>>> import numpy as np
>>> np.set_printoptions(suppress=True, linewidth=100)
>>> mat = np.array([[0, 0, 0, 0, 0, 0, 0],
...     [0, -2, 0, 0, 0, 0, 0],
...     [0, 0, 1, 0, 0, 0, 0],
...     [0, 0, 0, 1, 0, 0, 0],
...     [0, 0, 0, 0, -1, 0, 0],
...     [0, 0, 0, 0, 0, 1, 0],
...     [0, 0, 0, 0, 0, 0, 2]])
>>> print(mat @ mat)
[[0 0 0 0 0 0 0]
 [0 4 0 0 0 0 0]
 [0 0 1 0 0 0 0]
 [0 0 0 1 0 0 0]
 [0 0 0 0 1 0 0]
 [0 0 0 0 0 1 0]
 [0 0 0 0 0 0 4]]
>>> print(np.linalg.matrix_rank(mat - mat[0, 0] * np.eye(7)))
6
>>> print(np.flatnonzero(np.linalg.matrix_power((mat != 0) + (mat.T != 0) + np.eye(7), 7)[6]))
[6]
>>> print((np.linalg.matrix_power((mat != 0) + (mat.T != 0) + np.eye(7), 7) > 0).astype(int))
[[1 0 0 0 0 0 0]
 [0 1 0 0 0 0 0]
 [0 0 1 0 0 0 0]
 [0 0 0 1 0 0 0]
 [0 0 0 0 1 0 0]
 [0 0 0 0 0 1 0]
 [0 0 0 0 0 0 1]]
>>> print(np.round(np.sort(np.linalg.eigvals(mat).real), 1))
[-2. -1.  0.  1.  1.  1.  2.]
>>> print((mat != 0).astype(int))
[[0 0 0 0 0 0 0]
 [0 1 0 0 0 0 0]
 [0 0 1 0 0 0 0]
 [0 0 0 1 0 0 0]
 [0 0 0 0 1 0 0]
 [0 0 0 0 0 1 0]
 [0 0 0 0 0 0 1]]
>>> t3 = np.stack([mat, 5 * mat, mat[::-1]])
>>> print(np.linalg.matrix_rank(t3.reshape(3, -1)))
2
>>> print(t3.shape)
(3, 7, 7)
>>> print(np.linalg.matrix_rank(t3))
[6 6 6]
>>> print(t3.sum(axis=0))
[[  0   0   0   0   0   0   2]
 [  0 -12   0   0   0   1   0]
 [  0   0   6   0  -1   0   0]
 [  0   0   0   7   0   0   0]
 [  0   0   1   0  -6   0   0]
 [  0  -2   0   0   0   6   0]
 [  0   0   0   0   0   0  12]]
>>> print(np.linalg.cond(mat) > 100)
True
>>> print(np.argsort(-np.linalg.norm(mat, axis=0).round(6), kind="stable")[:3])
[1 6 2]
>>> data = np.loadtxt("layer6.csv", delimiter=",")
>>> print(data)
[[ 1.3  0.5 -1.2]
 [ 0.  -1.1 -0.2]
 [-2.7 -0.8  2.3]
 [-0.2  1.4  0.1]
 [-0.7 -1.2  0.8]
 [-0.1 -1.2 -0.2]
 [-0.5  0.5  0.2]
 [-0.7 -0.3  0.8]
 [-2.1  1.2  2.2]
 [-2.1  0.8  1.9]
 [ 2.6 -1.1 -2.4]
 [ 1.2  2.2 -1.4]
 [ 1.5  0.1 -1.2]
 [ 1.   0.1 -1.3]
 [ 0.5 -1.9 -0.5]
 [-2.   0.   1.9]
 [ 0.5 -0.6 -0.8]
 [ 1.  -0.6 -1. ]
 [ 0.1 -0.9  0.3]
 [ 0.7  1.5 -0.6]
 [ 0.   0.6 -0.1]
 [ 0.2  1.5 -0.1]]
>>> Z = data[[16, 7]].astype(float)
>>> for _ in range(5):
...     labels = np.linalg.norm(data[:, None] - Z, axis=-1).argmin(axis=1)
...     Z = np.array([data[labels == j].mean(axis=0) for j in range(2)])
... 
>>> print(labels)
[0 0 1 0 1 0 0 1 1 1 0 0 0 0 0 1 0 0 0 0 0 0]
>>> print(Z.round(1) + 0)
[[ 0.6  0.1 -0.6]
 [-1.7  0.   1.6]]
>>> print(np.bincount(labels))
[16  6]
>>> cen = data - data.mean(axis=0)
>>> left, sigma, Vh = np.linalg.svd(cen, full_matrices=False)
>>> print(np.round(Vh[0] * np.sign(Vh[0, np.abs(Vh[0]).argmax()]), 1) + 0)
[ 0.7  0.  -0.7]
>>> print(np.abs(Vh[0]).argmax())
0
>>> print(np.round(np.abs(Vh[-1]), 1) + 0)
[0.7 0.  0.7]
>>> print(np.round(sigma ** 2 / (sigma ** 2).sum(), 1) + 0)
[0.7 0.3 0. ]
>>> arr = np.load("block18.npy")
>>> print(arr)
[[ 7.   3.4  0.1]
 [ 6.9  3.2  0.1]
 [ 6.8  3.1 -0.4]
 [ 6.8  3.5  0.1]
 [ 6.9  3.8  0.2]
 [ 7.4  3.3  0. ]
 [ 7.4  3.   0.1]
 [ 6.9  3.2 -0.4]
 [ 6.8  2.7  0.2]
 [ 7.1  2.7  0.1]
 [ 6.2 -8.5  1.7]
 [ 6.  -8.1  1.9]
 [ 5.7 -8.1  2.3]
 [ 5.8 -8.   2.5]
 [ 5.5 -8.3  2.1]
 [ 6.3 -7.8  2.3]
 [ 6.4 -7.7  1.7]
 [ 6.1 -7.9  2.2]
 [ 6.6 -7.9  2.1]
 [ 5.9 -7.6  2.2]
 [-8.2  0.2  3.5]
 [-8.   0.6  3.3]
 [-8.4  0.5  3.4]
 [-7.9  0.4  2.8]
 [-8.4  0.4  3.1]
 [-7.9  0.3  2.9]
 [-8.4  0.3  3.3]
 [-8.2  0.   3. ]
 [-8.  -0.3  3.3]
 [-8.3  0.   3.8]]
>>> t3 = np.stack([arr, -3 * arr, arr[::-1]])
>>> print(np.linalg.matrix_rank(t3))
[3 3 3]
>>> print(np.linalg.matrix_rank(t3.reshape(3, -1)))
2
>>> print(t3.shape)
(3, 30, 3)
